>>> import numpy as np
>>> from numpy import linalg as LA
>>> np.set_printoptions(suppress=True, linewidth=100)
>>> rnd = lambda a: np.round(a, 4) + 0
>>> A = np.loadtxt("dump.csv", delimiter=",")
>>> A
array([[ 7.0353, -1.1338,  5.5655,  4.8514,  6.2369],
       [ 5.3934, -0.433 ,  3.9839,  6.5649,  5.1727],
       [ 5.9588,  0.3508,  7.4633,  5.5752,  6.0417],
       [ 4.3781,  0.8352,  5.5289,  3.6931,  5.3374],
       [ 4.9627,  0.6081,  7.3492,  4.0088,  4.2854],
       [ 6.7753, -0.5693,  4.6192,  5.9095,  7.0258],
       [ 5.5139, -0.1026,  6.4509,  6.3675,  7.9873],
       [ 6.2852, -0.8676,  5.9973,  7.9005,  5.5949],
       [ 6.6297,  0.1919,  6.5551,  6.6563,  5.6713],
       [ 4.918 , -1.0613,  5.4721,  5.9045,  5.8482],
       [ 6.8724,  0.7342,  6.4668,  7.3812,  5.6398],
       [ 6.807 ,  1.2121,  7.2719,  5.8923,  4.7917],
       [ 5.3509, -0.1372,  7.1062,  6.5693,  6.7435],
       [ 4.84  , -0.3547,  5.3678,  8.0388,  5.0115],
       [ 4.8398, -0.3658,  6.4356,  5.9995,  7.6502],
       [ 7.5151,  0.2691,  6.4555,  4.8595,  5.9405],
       [ 7.0496,  0.1849,  5.3086,  6.0788,  4.2942],
       [ 5.7691,  1.1591,  6.8754,  6.202 ,  4.2501],
       [ 6.3594,  0.6705,  5.754 ,  6.4146,  5.4566],
       [ 5.7362, -0.7813,  5.8686,  6.3867,  5.1328],
       [ 4.5431, -0.2029,  7.0797,  7.1865,  2.7299],
       [ 6.4095, -1.6038,  6.6645,  6.2028,  5.9913],
       [ 5.3613,  1.1692,  5.3799,  6.3569,  6.6607]])
>>> G = np.cov(A, rowvar=False)
>>> np.argwhere(np.triu(np.abs(np.corrcoef(A.T)) > 0.8, 1))
array([], shape=(0, 2), dtype=int64)
>>> rnd(np.polyfit(A[:, 2], A[:, 0], 1))
array([-0.0107,  5.9482])
>>> rnd(LA.eigvalsh(G)[::-1])
array([1.5129, 1.2142, 0.8293, 0.7398, 0.4588])
>>> G.shape
(5, 5)
>>> rnd(np.corrcoef(A.T))
array([[ 1.    , -0.0057, -0.0106,  0.0151,  0.112 ],
       [-0.0057,  1.    ,  0.2861, -0.2048, -0.2258],
       [-0.0106,  0.2861,  1.    , -0.0983, -0.1502],
       [ 0.0151, -0.2048, -0.0983,  1.    , -0.0596],
       [ 0.112 , -0.2258, -0.1502, -0.0596,  1.    ]])
>>> X = np.load("data.npy")
>>> X
array([[0, 1, 1],
       [1, 0, 0],
       [1, 0, 0]])
>>> u, r1 = X[0], X[1]
>>> u @ u
np.int64(2)
>>> p = (u @ r1) / (u @ u) * u
>>> np.outer(u, r1)
array([[0, 0, 0],
       [1, 0, 0],
       [1, 0, 0]])
>>> LA.matrix_rank(np.outer(u, r1))
np.int64(1)
>>> r1 - p
array([1., 0., 0.])
>>> K = np.load("x.npy")
>>> K
array([[-2, -4,  0, -3],
       [ 4, -3,  0, -5],
       [ 0,  0, -4,  0],
       [-3, -3,  0,  4]])
>>> # splits into 2 blocks
>>> Q, Rm = LA.qr(K)
>>> rnd(Q @ Rm)
array([[-2., -4.,  0., -3.],
       [ 4., -3.,  0., -5.],
       [ 0.,  0., -4.,  0.],
       [-3., -3.,  0.,  4.]])
>>> rnd(Q.T @ Q)
array([[1., 0., 0., 0.],
       [0., 1., 0., 0.],
       [0., 0., 1., 0.],
       [0., 0., 0., 1.]])
>>> Q.shape, Rm.shape
((4, 4), (4, 4))
>>> rng = np.random.default_rng(82914)
>>> z = rng.permutation(4)
>>> out = K[:, z] * rng.choice([-1, 1], 4)
>>> out
array([[ 2,  3,  0,  4],
       [-4,  5,  0,  3],
       [ 0,  0, -4,  0],
       [ 3, -4,  0,  3]])
>>> left, _, VT = LA.svd(K.T @ out)
>>> z
array([0, 3, 2, 1])
>>> rnd(LA.lstsq(K, out)[0])
array([[-1.,  0.,  0.,  0.],
       [ 0.,  0.,  0., -1.],
       [ 0.,  0.,  1.,  0.],
       [ 0., -1.,  0.,  0.]])
>>> rnd(left @ VT)
array([[-1.,  0.,  0.,  0.],
       [ 0.,  0.,  0., -1.],
       [ 0.,  0.,  1.,  0.],
       [ 0., -1.,  0.,  0.]])
>>> arr = np.load("a.npy")
>>> arr
array([[0, 1, 1],
       [1, 0, 1],
       [1, 1, 0]])
>>> evals, V = LA.eig(arr)
>>> rnd(arr @ V[:, 0] - evals[0] * V[:, 0])
array([0., 0., 0.])
>>> rnd(np.prod(evals))
np.float64(2.0)
>>> rnd(evals)
array([-1.,  2., -1.])
>>> rnd(np.sort(LA.eigvals(arr @ arr)))
array([1., 1., 4.])
>>> rnd(np.sort(LA.eigvals(LA.inv(arr))))
array([-1. , -1. ,  0.5])
>>> arr.sum(axis=0)
array([2, 2, 2])
>>> arr @ arr
array([[2, 1, 1],
       [1, 2, 1],
       [1, 1, 2]])
>>> Lm = np.diag(arr.sum(axis=1)) - arr
>>> round(LA.det(Lm[1:, 1:]))
3
>>> Lm @ np.ones(3)
array([0., 0., 0.])
>>> Lm
array([[ 2, -1, -1],
       [-1,  2, -1],
       [-1, -1,  2]])
>>> evals, V = LA.eigh(arr)
>>> x0 = np.array([5, 2, 3])
>>> rnd(x0 @ arr @ x0 / (x0 @ x0)), rnd(evals[0]), rnd(evals[-1])
(np.float64(1.6316), np.float64(-1.0), np.float64(2.0))
>>> rnd(V * np.abs(evals) @ V.T)
array([[1.3333, 0.3333, 0.3333],
       [0.3333, 1.3333, 0.3333],
       [0.3333, 0.3333, 1.3333]])
>>> M = np.load("sample13.npy")
>>> M
array([[ 0, -2, -1],
       [ 0,  0, -1],
       [ 0,  0,  0]])
>>> np.prod(np.diag(M)), rnd(LA.det(M))
(np.int64(0), np.float64(0.0))
>>> LA.matrix_rank(M, rtol=0.1)
np.int64(2)
>>> LA.cond(M) > 100
np.True_
>>> rnd(LA.norm(M, axis=0))
array([0.    , 2.    , 1.4142])
>>> rnd(LA.norm(M[1] - M[2]))
np.float64(1.0)
>>> rnd(LA.norm(M, 1)), rnd(LA.norm(M, np.inf))
(np.float64(2.0), np.float64(3.0))
>>> rnd(LA.norm(M) ** 2 / LA.norm(M, 2) ** 2)
np.float64(1.1459)
>>> rnd(LA.norm(M, "nuc"))
np.float64(3.1623)
>>> x0 = np.array([2, -2, -1])
>>> M * x0
array([[0, 4, 1],
       [0, 0, 1],
       [0, 0, 0]])
>>> M @ np.eye(3)[2]
array([-1., -1.,  0.])
>>> (M @ x0).argmax()
np.int64(0)
>>> LA.norm(M @ x0) <= LA.norm(M, 2) * LA.norm(x0) + 1e-9
np.True_
>>> ang = np.deg2rad(90)
>>> E = np.eye(3)
>>> E[np.ix_([2, 0], [2, 0])] = [[np.cos(ang), -np.sin(ang)], [np.sin(ang), np.cos(ang)]]
>>> rnd(E)
array([[ 0.,  0.,  1.],
       [ 0.,  1.,  0.],
       [-1.,  0.,  0.]])
>>> w1 = np.array([[-5, -3], [-4, 3], [0, 5]])
>>> b = np.array([1, 2])
>>> hid = np.maximum(M @ w1 + b, 0)
>>> rnd((hid > 0).mean(axis=0))
array([1.    , 0.3333])
>>> LA.matrix_rank(hid)
np.int64(2)
>>> (hid > 0).astype(int)
array([[1, 0],
       [1, 0],
       [1, 1]])
>>> basis = np.array([[1, 2], [3, 3]])
>>> hid @ basis
array([[ 9, 18],
       [ 1,  2],
       [ 7,  8]])
>>> w1 @ basis
array([[-14, -19],
       [  5,   1],
       [ 15,  15]])
>>> left, sigma, VT = LA.svd(M)
>>> V = VT[:(sigma > 1e-8).sum()]
>>> x0 = M[0] + 3 * M[1] + rng.integers(2) * np.eye(3)[1]
>>> x0
array([ 0., -1., -4.])
>>> LA.matrix_rank(np.vstack([M, x0]))
np.int64(2)
>>> np.allclose(V.T @ V @ x0, x0)
True
>>> out = M + rng.integers(-2, 3, (3, 2)) @ rng.integers(-2, 3, (2, 3))
>>> out
array([[ 4,  1, -3],
       [ 2,  1, -2],
       [-2, -2,  1]])
>>> rnd(LA.svd(out - M, compute_uv=False))
array([6.6073, 0.5862, 0.    ])
>>> np.abs(out - M).sum(axis=1)
array([9, 4, 5])
>>> out - M
array([[ 4,  3, -2],
       [ 2,  1, -1],
       [-2, -2,  1]])
>>> z = rng.permutation(3)
>>> z
array([2, 0, 1])
>>> out = M[z][:, z]
>>> rnd(LA.det(out)), rnd(LA.det(M[z]))
(np.float64(0.0), np.float64(0.0))
>>> np.diag(out)
array([0, 0, 0])
>>> np.allclose(out, M)
False
>>> mat = np.load("mat.npy")
>>> mat
array([[ 1.134 ,  2.0426, -5.9849,  1.1155,  9.7813],
       [-0.3032,  1.6509,  0.3209, -2.5652,  0.8417],
       [-0.8649, -3.1684, -3.0438, -2.3415,  2.7553],
       [ 2.0506, -4.3882, -2.3892, -3.1533,  1.0815],
       [ 2.747 , -0.3319,  2.956 , -3.8486, -6.4978],
       [ 4.5427,  0.0693, -3.5604, -0.7892,  4.7465],
       [ 3.3897, -4.2794, -5.3891, -1.2103,  4.6678],
       [ 0.304 , -1.0272, -2.1136, -1.7559,  1.6543],
       [ 2.5814, -0.3062,  0.9585, -3.709 , -0.999 ],
       [ 6.1009,  0.9872, -1.32  , -0.865 , -0.2561],
       [ 0.8614, -1.2629,  2.7043, -3.8417, -7.1211],
       [ 2.7552, -5.1301, -2.8044, -2.3573, -1.0273],
       [ 8.8009,  1.9227, -3.3226,  0.1628,  4.1094],
       [ 1.5957, -2.225 , -3.4414, -1.7075,  3.5274],
       [ 0.1793,  1.1943,  0.5837, -3.6644,  2.3509],
       [-3.0473, -3.1672, -0.098 , -4.3099, -0.403 ],
       [-0.1055,  3.632 , -5.535 ,  1.6874,  9.3774]])
>>> ang = np.radians(36)
>>> Rm = np.eye(5)
>>> Rm[2, 2] = Rm[0, 0] = np.cos(ang)
>>> Rm[2, 0], Rm[0, 2] = -np.sin(ang), np.sin(ang)
>>> rnd(Rm)
array([[ 0.809 ,  0.    ,  0.5878,  0.    ,  0.    ],
       [ 0.    ,  1.    ,  0.    ,  0.    ,  0.    ],
       [-0.5878,  0.    ,  0.809 ,  0.    ,  0.    ],
       [ 0.    ,  0.    ,  0.    ,  1.    ,  0.    ],
       [ 0.    ,  0.    ,  0.    ,  0.    ,  1.    ]])
>>> out = mat @ Rm.T
>>> np.allclose(LA.norm(mat, axis=1), LA.norm(out, axis=1))
True
>>> rnd(LA.svd(mat, compute_uv=False)), rnd(LA.svd(out, compute_uv=False))
(array([23.442 , 15.1015, 11.5943,  7.2449,  2.1626]), array([23.442 , 15.1015, 11.5943,  7.2449,  2.1626]))
>>> np.allclose(mat @ mat.T, out @ out.T)
True
>>> rnd(np.abs(out - mat).max(axis=0))
array([3.815 , 0.    , 4.5385, 0.    , 0.    ])
>>> rnd(LA.det(Rm)), rnd(np.trace(Rm))
(np.float64(1.0), np.float64(4.618))
>>> data = np.load("block7.npy")
>>> data
array([[ 1.1   , -1.6   ,  0.9   ],
       [-1.    , -0.2   ,  0.7   ],
       [ 1.2512, -1.351 ,  0.965 ],
       [ 0.    , -0.2   , -0.4   ]])
>>> P = data @ LA.solve(data.T @ data, data.T)
>>> np.allclose(P @ P, P)
True
>>> rnd(LA.eigvalsh(P))
array([0., 1., 1., 1.])
>>> rnd(P)
array([[ 0.6162,  0.0834,  0.4041,  0.2573],
       [ 0.0834,  0.9819, -0.0878, -0.0559],
       [ 0.4041, -0.0878,  0.5745, -0.2709],
       [ 0.2573, -0.0559, -0.2709,  0.8275]])
>>> out = data / np.sqrt((data ** 2).mean(axis=1, keepdims=True))
>>> rnd(data - data.mean(axis=1, keepdims=True))
array([[ 0.9667, -1.7333,  0.7667],
       [-0.8333, -0.0333,  0.8667],
       [ 0.9628, -1.6394,  0.6766],
       [ 0.2   ,  0.    , -0.2   ]])
>>> LA.matrix_rank(out) == LA.matrix_rank(data)
np.True_
>>> LA.matrix_rank(data - data.mean(axis=1, keepdims=True))
np.int64(2)
